% python3 -q
>>> import numpy as np
>>> np.set_printoptions(suppress=True, linewidth=100)
>>> def tidy(a):
...     return np.round(a, 2) + 0
... 
>>> X = np.load("block14.npy")
>>> print(X)
[[3.05 3.   3.  ]
 [0.   3.05 1.  ]
 [3.   3.   3.05]]
>>> np.allclose(X @ X.T, X.T @ X)
False
>>> print(tidy(np.linalg.matrix_power(X, 4)))
[[ 806.67 1417.01 1010.12]
 [ 203.44  399.78  268.89]
 [ 806.67 1417.01 1010.12]]
>>> tidy(np.trace(X))
np.float64(9.15)
>>> tidy(X @ X)
array([[18.3, 27.3, 21.3],
       [ 3. , 12.3,  6.1],
       [18.3, 27.3, 21.3]])
>>> (X - X.T) / 2
array([[ 0. ,  1.5,  0. ],
       [-1.5,  0. , -1. ],
       [ 0. ,  1. ,  0. ]])
>>> rng = np.random.default_rng(930889)
>>> A2 = X + rng.integers(-2, 3, (3, 2)) @ rng.integers(-2, 3, (2, 3))
>>> tidy(A2)
array([[ 1.05,  0.  ,  0.  ],
       [-6.  ,  4.05, -3.  ],
       [ 7.  ,  1.  ,  5.05]])
>>> np.abs(A2 - X).sum(axis=1)
array([ 8., 11.,  8.])
>>> tidy(np.linalg.eigvals(X).sum().real)
np.float64(9.15)
>>> print(tidy(np.einsum("ij,ji->", X, X)))
51.91
>>> tidy(np.einsum("ii->", X))
np.float64(9.15)
>>> tidy(np.linalg.det(X[::-1]))
np.float64(-0.77)
>>> tidy(np.poly(X))
array([ 1.  , -9.15, 15.91, -0.77])
>>> z = rng.permutation(3)
>>> z
array([2, 1, 0])
>>> A2 = X[z][:, z]
>>> np.diag(A2)
array([3.05, 3.05, 3.05])
>>> np.allclose(A2, X)
False
>>> U, sigma, vt = np.linalg.svd(X)
>>> tidy(sigma)
array([7.78, 2.1 , 0.05])
>>> A2 = U[:, :2] @ np.diag(sigma[:2]) @ vt[:2]
>>> tidy(np.abs(X - A2).max())
np.float64(0.03)
>>> np.linalg.matrix_rank(X, rtol=0.05)
np.int64(2)
>>> W0 = np.load("data.npy")
>>> tidy(W0)
array([[ 0.  ,  2.04, -0.02],
       [-0.02,  2.03,  0.04],
       [ 0.08,  1.95,  0.06],
       [ 0.01,  1.92,  0.  ],
       [ 0.  ,  1.96,  0.01],
       [-0.02,  1.92,  0.07],
       [ 0.09,  2.02,  0.01],
       [-0.06,  1.95, -0.02],
       [ 0.94,  1.  , -2.95],
       [ 0.98,  1.  , -2.91],
       [ 0.93,  0.98, -3.01],
       [ 0.97,  0.95, -2.96],
       [ 0.99,  1.05, -3.04],
       [ 0.96,  0.91, -3.05],
       [ 1.1 ,  0.95, -2.99],
       [ 1.05,  1.03, -2.96],
       [ 1.  ,  2.  ,  0.04],
       [ 1.02,  1.98, -0.02],
       [ 1.03,  1.92, -0.05],
       [ 1.02,  1.87, -0.06],
       [ 0.98,  1.94,  0.02],
       [ 1.04,  1.97,  0.09],
       [ 0.95,  1.95, -0.06],
       [ 1.06,  2.02, -0.06]])
>>> basis = W0[[3, 10]].astype(float)
>>> for _ in range(4):
...     z = np.linalg.norm(W0[:, None] - basis, axis=-1).argmin(axis=1)
...     basis = np.array([W0[z == j].mean(axis=0) for j in range(2)])
... 
>>> z
array([0, 0, 0, 0, 0, 0, 0, 0, 1, 1, 1, 1, 1, 1, 1, 1, 0, 0, 0, 0, 0, 0, 0, 0])
>>> tidy(basis)
array([[ 0.51,  1.96,  0.  ],
       [ 0.99,  0.98, -2.98]])
>>> np.abs(basis[1] - basis[0]).argmax()
np.int64(2)
>>> cen = W0 - W0.mean(axis=0)
>>> U, sigma, vt = np.linalg.svd(cen, full_matrices=False)
>>> tidy(cen.mean(axis=0))
array([0., 0., 0.])
>>> np.abs(U[:, 0]).argmax()
np.int64(13)
>>> print(tidy(sigma))
[7.36 1.99 0.21]
>>> np.abs(vt[0]).argmax()
np.int64(2)
>>> G = np.cov(W0, rowvar=False)
>>> tidy(G)
array([[ 0.23, -0.11, -0.33],
       [-0.11,  0.23,  0.68],
       [-0.33,  0.68,  2.07]])
>>> tidy(np.linalg.eigvalsh(G)[::-1])
array([2.35, 0.17, 0.  ])
>>> print(tidy(np.median(W0, axis=0)))
[ 0.96  1.93 -0.03]
>>> A = np.load("mat.npy")
>>> A
array([[ 0.47,  0.16,  1.19,  2.14],
       [-1.25, -4.06, -2.02,  1.71]])
>>> G = A.T @ A
>>> (A @ A.T).shape
(2, 2)
>>> tidy(np.linalg.svd(A, compute_uv=False) ** 2)
array([25.05,  6.24])
>>> np.allclose(G, G.T)
True
>>> tidy(np.trace(G)), tidy((A ** 2).sum())
(np.float64(31.29), np.float64(31.29))
>>> tidy(G)
array([[ 1.78,  5.15,  3.08, -1.13],
       [ 5.15, 16.51,  8.39, -6.6 ],
       [ 3.08,  8.39,  5.5 , -0.91],
       [-1.13, -6.6 , -0.91,  7.5 ]])
>>> tidy(np.linalg.eigvalsh(G)[::-1])
array([25.05,  6.24,  0.  ,  0.  ])
>>> W1 = np.array([[1, -7, 9], [2, 7, -4], [-5, 1, -9], [-4, -4, -4]])
>>> b = np.array([-1, 0, 1])
>>> H = np.maximum(A @ W1 + b, 0)
>>> (H > 0).mean(axis=0)
array([0. , 0. , 0.5])
>>> basis = np.array([[0, 1], [3, 2], [0, 1]])
>>> W1 @ basis
array([[-21,  -4],
       [ 21,  12],
       [  3, -12],
       [-12, -16]])
>>> r0, v = A[0], A[1]
>>> print(tidy(r0 @ v))
0.02
>>> pr = (r0 @ v) / (r0 @ r0) * r0
>>> tidy(np.linalg.norm(r0 + v) ** 2 + np.linalg.norm(r0 - v) ** 2)
np.float64(62.59)
>>> tidy((v - pr) @ r0)
np.float64(0.0)
>>> x0 = np.array([7, 6, 7, 1])
>>> h = np.maximum(A @ x0, 0)
>>> tidy(np.maximum(A @ x0, 0) - np.maximum(-A @ x0, 0))
array([ 14.72, -45.54])
>>> tidy(np.tanh(A @ x0))
array([ 1., -1.])
>>> blk = np.stack([A, 4 * A, A[::-1]])
>>> (blk @ A.T).shape
(3, 2, 2)
>>> tidy(blk.sum(axis=0))
array([[  1.1 ,  -3.26,   3.93,  12.41],
       [ -5.78, -20.14,  -8.91,  10.69]])
>>> np.linalg.matrix_rank(blk)
array([2, 2, 2])
>>> blk.shape
(3, 2, 4)
>>> print(tidy(np.linalg.norm(blk, axis=(1, 2))))
[ 5.59 22.38  5.59]
>>> A2 = np.array([[-1, 4, 1], [-2, -1, 1], [5, 2, 4]])
>>> K = A2 + A2.T
>>> print(K)
[[-2  2  6]
 [ 2 -2  3]
 [ 6  3  8]]
>>> A2 = K[0, 0] * K[1:] - np.outer(K[1:, 0], K[0])
>>> A2
array([[  0,   0, -18],
       [  0, -18, -52]])
>>> np.linalg.matrix_rank(A2), np.linalg.matrix_rank(K)
(np.int64(2), np.int64(3))
>>> print(np.flatnonzero(~A2.round(6).any(axis=1)))
[]
>>> m1 = np.load("w.npy")
>>> print(m1)
[[0 1 1 1]
 [1 0 0 0]
 [1 0 0 0]
 [1 0 0 0]]
>>> # row 2 repeats row 1
>>> tidy(np.linalg.eigvalsh(m1).min())
np.float64(-1.73)
>>> A2 = np.array([[1, 3], [-3, 0], [3, -1], [1, 1]])
>>> np.linalg.matrix_rank(m1 @ A2)
np.int64(2)
>>> np.einsum("ij->j", m1)
array([3, 1, 1, 1])
>>> U, sigma, vt = np.linalg.svd(m1)
>>> evecs = vt[:(sigma > 1e-8).sum()]
>>> x0 = m1[2] + 3 * m1[1] + rng.integers(2) * np.eye(4)[1]
>>> x0
array([4., 1., 0., 0.])
>>> print(tidy(evecs.T @ evecs))
[[1.   0.   0.   0.  ]
 [0.   0.33 0.33 0.33]
 [0.   0.33 0.33 0.33]
 [0.   0.33 0.33 0.33]]
>>> r0 = np.array([1, 2])
>>> np.polyval(r0, m1[0])
array([2, 3, 3, 3])
>>> np.convolve(m1[0], r0)
array([0, 1, 3, 3, 2])
>>> np.array([np.convolve(row, r0, "same") for row in m1])
array([[0, 1, 3, 3],
       [1, 2, 0, 0],
       [1, 2, 0, 0],
       [1, 2, 0, 0]])
>>> def softmax(z):
...     e = np.exp(z - z.max(axis=-1, keepdims=True))
...     return e / e.sum(axis=-1, keepdims=True)
... 
>>> tidy(softmax(m1[2] + 5))
array([0.48, 0.17, 0.17, 0.17])
>>> print(softmax(m1).sum(axis=1))
[1. 1. 1. 1.]
>>> S = m1 @ m1.T / np.sqrt(4)
>>> print(tidy(softmax(S)[2] @ m1))
[0.83 0.17 0.17 0.17]
>>> tidy(softmax(S + np.triu(np.full(S.shape, -np.inf), 1)))
array([[1.  , 0.  , 0.  , 0.  ],
       [0.38, 0.62, 0.  , 0.  ],
       [0.23, 0.38, 0.38, 0.  ],
       [0.17, 0.28, 0.28, 0.28]])
>>> tidy(softmax(S))
array([[0.6 , 0.13, 0.13, 0.13],
       [0.17, 0.28, 0.28, 0.28],
       [0.17, 0.28, 0.28, 0.28],
       [0.17, 0.28, 0.28, 0.28]])
